In [1]: import numpy as np

In [2]: import numpy.linalg as la

In [3]: np.set_printoptions(precision=2, suppress=True, linewidth=140)

In [4]: rng = np.random.default_rng(958605)

In [5]: ang = np.sort(rng.uniform(-2, 2, 32))

In [6]: mat = np.c_[ang, ang ** 2, ang ** 3] @ np.array([[-1, 0, -3, -1, -1, 0, 2],
   ...:     [-1, 1, -1, -1, -1, -2, 1],
   ...:     [3, 2, 0, 2, -2, 2, 0]])

In [7]: mat.round(2) + 0
Out[7]: 
array([[-22.4 , -10.17,   2.09, -15.51,  12.07, -21.04,  -0.18],
       [-14.26,  -6.12,   2.23,  -9.85,   7.76, -14.18,  -0.59],
       [-11.7 ,  -4.89,   2.25,  -8.07,   6.43, -11.97,  -0.71],
       [-11.53,  -4.81,   2.25,  -7.96,   6.34, -11.82,  -0.72],
       [ -9.86,  -4.02,   2.25,  -6.79,   5.47, -10.35,  -0.79],
       [ -5.8 ,  -2.18,   2.17,  -3.96,   3.41,  -6.69,  -0.95],
       [ -5.04,  -1.85,   2.14,  -3.43,   3.02,  -5.97,  -0.97],
       [ -1.26,  -0.34,   1.73,  -0.78,   1.13,  -2.18,  -0.95],
       [ -1.03,  -0.26,   1.67,  -0.62,   1.  ,  -1.91,  -0.93],
       [  0.09,   0.04,   0.95,   0.14,   0.32,  -0.35,  -0.59],
       [  0.12,   0.04,   0.83,   0.15,   0.27,  -0.25,  -0.52],
       [  0.14,   0.03,   0.61,   0.15,   0.19,  -0.12,  -0.39],
       [  0.13,   0.02,   0.48,   0.13,   0.15,  -0.07,  -0.31],
       [  0.07,   0.01,   0.23,   0.07,   0.07,  -0.01,  -0.15],
       [  0.05,   0.  ,   0.16,   0.05,   0.05,  -0.01,  -0.1 ],
       [  0.04,   0.  ,   0.14,   0.05,   0.05,   0.  ,  -0.09],
       [ -0.01,   0.  ,  -0.04,  -0.01,  -0.01,   0.  ,   0.03],
       [ -0.28,   0.11,  -0.87,  -0.3 ,  -0.38,  -0.1 ,   0.61],
       [ -0.38,   0.38,  -1.54,  -0.47,  -0.83,  -0.22,   1.1 ],
       [ -0.34,   0.69,  -2.03,  -0.52,  -1.26,  -0.28,   1.46],
       [  0.06,   1.6 ,  -2.99,  -0.43,  -2.39,  -0.26,   2.2 ],
       [  0.8 ,   2.74,  -3.83,  -0.1 ,  -3.7 ,  -0.06,   2.86],
       [  0.86,   2.82,  -3.88,  -0.07,  -3.79,  -0.04,   2.91],
       [  1.1 ,   3.13,  -4.08,   0.05,  -4.14,   0.03,   3.06],
       [  1.69,   3.88,  -4.51,   0.36,  -4.98,   0.24,   3.41],
       [  4.17,   6.7 ,  -5.85,   1.72,  -8.04,   1.26,   4.51],
       [  4.59,   7.15,  -6.04,   1.97,  -8.53,   1.44,   4.66],
       [  7.07,   9.7 ,  -7.  ,   3.41, -11.24,   2.57,   5.46],
       [  8.18,  10.8 ,  -7.38,   4.06, -12.4 ,   3.09,   5.77],
       [  9.32,  11.91,  -7.74,   4.74, -13.57,   3.64,   6.08],
       [ 10.74,  13.28,  -8.16,   5.59, -15.  ,   4.33,   6.43],
       [ 11.77,  14.26,  -8.45,   6.21, -16.03,   4.84,   6.68]])

In [8]: rank = la.matrix_rank(mat)

In [9]: rank
Out[9]: np.int64(3)

In [10]: ns = la.svd(mat)[2][rank:].T

In [11]: ns.shape
Out[11]: (7, 4)

In [12]: ns @ ns.T
Out[12]: 
array([[ 0.61, -0.21, -0.12, -0.28,  0.17, -0.26,  0.08],
       [-0.21,  0.54, -0.05, -0.09,  0.37,  0.24, -0.04],
       [-0.12, -0.05,  0.39, -0.13, -0.18,  0.18,  0.38],
       [-0.28, -0.09, -0.13,  0.79,  0.06, -0.22,  0.1 ],
       [ 0.17,  0.37, -0.18,  0.06,  0.62, -0.07,  0.17],
       [-0.26,  0.24,  0.18, -0.22, -0.07,  0.3 , -0.01],
       [ 0.08, -0.04,  0.38,  0.1 ,  0.17, -0.01,  0.74]])

In [13]: [int(la.matrix_rank(np.delete(mat, i, axis=0))) for i in range(32)]
Out[13]: 
[3,
 3,
 3,
 3,
 3,
 3,
 3,
 3,
 3,
 3,
 3,
 3,
 3,
 3,
 3,
 3,
 3,
 3,
 3,
 3,
 3,
 3,
 3,
 3,
 3,
 3,
 3,
 3,
 3,
 3,
 3,
 3]

In [14]: [int(la.matrix_rank(mat[:, :j + 1])) for j in range(7)]
Out[14]: [1, 2, 3, 3, 3, 3, 3]

In [15]: la.matrix_rank(mat.T @ mat), la.matrix_rank(mat @ mat.T)
Out[15]: (np.int64(3), np.int64(3))
